In [1]: import numpy as np

In [2]: from numpy import linalg as LA

In [3]: np.set_printoptions(suppress=True, linewidth=100)

In [4]: tidy = lambda a: np.round(a, 1) + 0

In [5]: K = np.load("m.npy")

In [6]: print(K)
[[3. 1. 1. 1. 1. 1.]
 [1. 3. 1. 1. 1. 1.]
 [1. 1. 3. 1. 1. 1.]
 [1. 1. 1. 3. 1. 1.]
 [1. 1. 1. 1. 3. 1.]
 [1. 1. 1. 1. 1. 3.]]

In [7]: # symmetric

In [8]: other = LA.invert(K)
---------------------------------------------------------------------------
AttributeError                            Traceback (most recent call last)
Cell In[8], line 1
----> 1 other = LA.invert(K)

AttributeError: module 'numpy.linalg' has no attribute 'invert'

In [9]: other = LA.inv(K)

In [10]: print(tidy(LA.cond(K)))
4.0

In [11]: print(tidy(LA.det(K) * other))
[[112. -16. -16. -16. -16. -16.]
 [-16. 112. -16. -16. -16. -16.]
 [-16. -16. 112. -16. -16. -16.]
 [-16. -16. -16. 112. -16. -16.]
 [-16. -16. -16. -16. 112. -16.]
 [-16. -16. -16. -16. -16. 112.]]

In [12]: print(tidy(LA.det(K) * LA.det(other)))
1.0

In [13]: print(np.allclose(other, K.T))
False

In [14]: print((np.abs(other) > 1e-9).astype(int))
[[1 1 1 1 1 1]
 [1 1 1 1 1 1]
 [1 1 1 1 1 1]
 [1 1 1 1 1 1]
 [1 1 1 1 1 1]
 [1 1 1 1 1 1]]

In [15]: print(tidy(LA.inv(other)))
[[3. 1. 1. 1. 1. 1.]
 [1. 3. 1. 1. 1. 1.]
 [1. 1. 3. 1. 1. 1.]
 [1. 1. 1. 3. 1. 1.]
 [1. 1. 1. 1. 3. 1.]
 [1. 1. 1. 1. 1. 3.]]

In [16]: rng = np.random.default_rng(22858)

In [17]: labels = rng.permutation(6)

In [18]: other = K[:, labels] * rng.choice([-1, 1], 6)

In [19]: print(other)
[[-1.  3. -1.  1.  1.  1.]
 [-1.  1. -1.  1.  3.  1.]
 [-3.  1. -1.  1.  1.  1.]
 [-1.  1. -1.  3.  1.  1.]
 [-1.  1. -3.  1.  1.  1.]
 [-1.  1. -1.  1.  1.  3.]]

In [20]: Uu, _, VT = LA.svd(K.T @ other)

In [21]: print(tidy(LA.lstsq(K, other)[0]))
[[ 0.  1.  0.  0.  0.  0.]
 [ 0.  0.  0.  0.  1.  0.]
 [-1.  0.  0.  0.  0.  0.]
 [ 0.  0.  0.  1.  0.  0.]
 [ 0.  0. -1.  0.  0.  0.]
 [ 0.  0.  0.  0.  0.  1.]]

In [22]: vals, vecs = LA.eigh(K)

In [23]: x = np.array([0, 5, -7, 0, -4, 4])

In [24]: print(tidy(vecs * np.abs(vals) @ vecs.T))
[[3. 1. 1. 1. 1. 1.]
 [1. 3. 1. 1. 1. 1.]
 [1. 1. 3. 1. 1. 1.]
 [1. 1. 1. 3. 1. 1.]
 [1. 1. 1. 1. 3. 1.]
 [1. 1. 1. 1. 1. 3.]]

In [25]: print(x @ K @ x)
216.0

In [26]: print(tidy(vecs * np.sqrt(vals) @ vecs.T))
[[1.6 0.2 0.2 0.2 0.2 0.2]
 [0.2 1.6 0.2 0.2 0.2 0.2]
 [0.2 0.2 1.6 0.2 0.2 0.2]
 [0.2 0.2 0.2 1.6 0.2 0.2]
 [0.2 0.2 0.2 0.2 1.6 0.2]
 [0.2 0.2 0.2 0.2 0.2 1.6]]

In [27]: print((np.sign(vecs[:, -1].round(6)) == np.sign(vecs[0, -1].round(6))).astype(int))
[1 1 1 1 1 1]

In [28]: low = LA.cholesky(K)

In [29]: print(tidy(low))
[[1.7 0.  0.  0.  0.  0. ]
 [0.6 1.6 0.  0.  0.  0. ]
 [0.6 0.4 1.6 0.  0.  0. ]
 [0.6 0.4 0.3 1.5 0.  0. ]
 [0.6 0.4 0.3 0.3 1.5 0. ]
 [0.6 0.4 0.3 0.3 0.2 1.5]]

In [30]: print(np.prod(np.diag(low)) ** 2, tidy(LA.det(K)))
256.0 256.0

In [31]: print(tidy(K / np.sqrt(np.outer(np.diag(K), np.diag(K)))))
[[1.  0.3 0.3 0.3 0.3 0.3]
 [0.3 1.  0.3 0.3 0.3 0.3]
 [0.3 0.3 1.  0.3 0.3 0.3]
 [0.3 0.3 0.3 1.  0.3 0.3]
 [0.3 0.3 0.3 0.3 1.  0.3]
 [0.3 0.3 0.3 0.3 0.3 1. ]]

In [32]: print(LA.matrix_rank(low - low[0, 0] * np.eye(6)))
5

In [33]: print([int(LA.matrix_rank(LA.matrix_power(low, p))) for p in range(1, 7)])
[6, 6, 6, 6, 6, 6]

In [34]: arr = np.load("sample19.npy")

In [35]: print(arr)
[[ 0.9  3.4  0.3]
 [-0.2  0.1  0.1]
 [ 1.5  5.1 -0.3]
 [-0.2 -1.2  0.4]
 [-0.6 -3.  -0.4]
 [ 0.5  1.4 -0.1]
 [ 0.  -0.8  0.3]
 [-0.6 -2.1  0. ]
 [ 0.6  1.  -0.2]
 [ 0.1  0.5  0. ]
 [-1.  -2.7  0. ]
 [ 1.8  7.8 -0.9]
 [ 0.9  2.7  0.4]
 [-0.7 -1.7 -0.5]
 [-2.1 -5.3 -0.1]
 [ 0.6  1.9  0.2]
 [-1.9 -5.1  0.1]
 [ 0.3 -0.7 -0.6]
 [-2.  -6.   0.7]
 [-0.8 -0.6 -0.5]]

In [36]: Ac = arr - arr.mean(axis=0)

In [37]: vecs = LA.svd(Ac)[2][:1]

In [38]: other = Ac - Ac @ vecs.T @ vecs

In [39]: print(tidy(np.cov(Ac @ vecs.T, rowvar=False)))
13.1

In [40]: print(tidy(LA.norm(other) / LA.norm(Ac)))
0.1

In [41]: print(LA.norm(other, axis=1).round(6).argmax())
17

In [42]: print(tidy(other.std(axis=0)))
[0.3 0.1 0.4]

In [43]: print(tidy(np.diag(vecs.T @ vecs)))
[0.1 0.9 0. ]

In [44]: Ac = (arr - arr.mean(axis=0)) / arr.std(axis=0)

In [45]: print(Ac.std(axis=0))
[1. 1. 1.]

In [46]: c = LA.lstsq(np.delete(Ac, 0, axis=1), Ac[:, 0])[0]

In [47]: print(tidy(c))
[1. 0.]

In [48]: print(np.abs(c).argmax())
0

In [49]: print(tidy(1 - np.var(Ac[:, 0] - np.delete(Ac, 0, axis=1) @ c)))
0.9
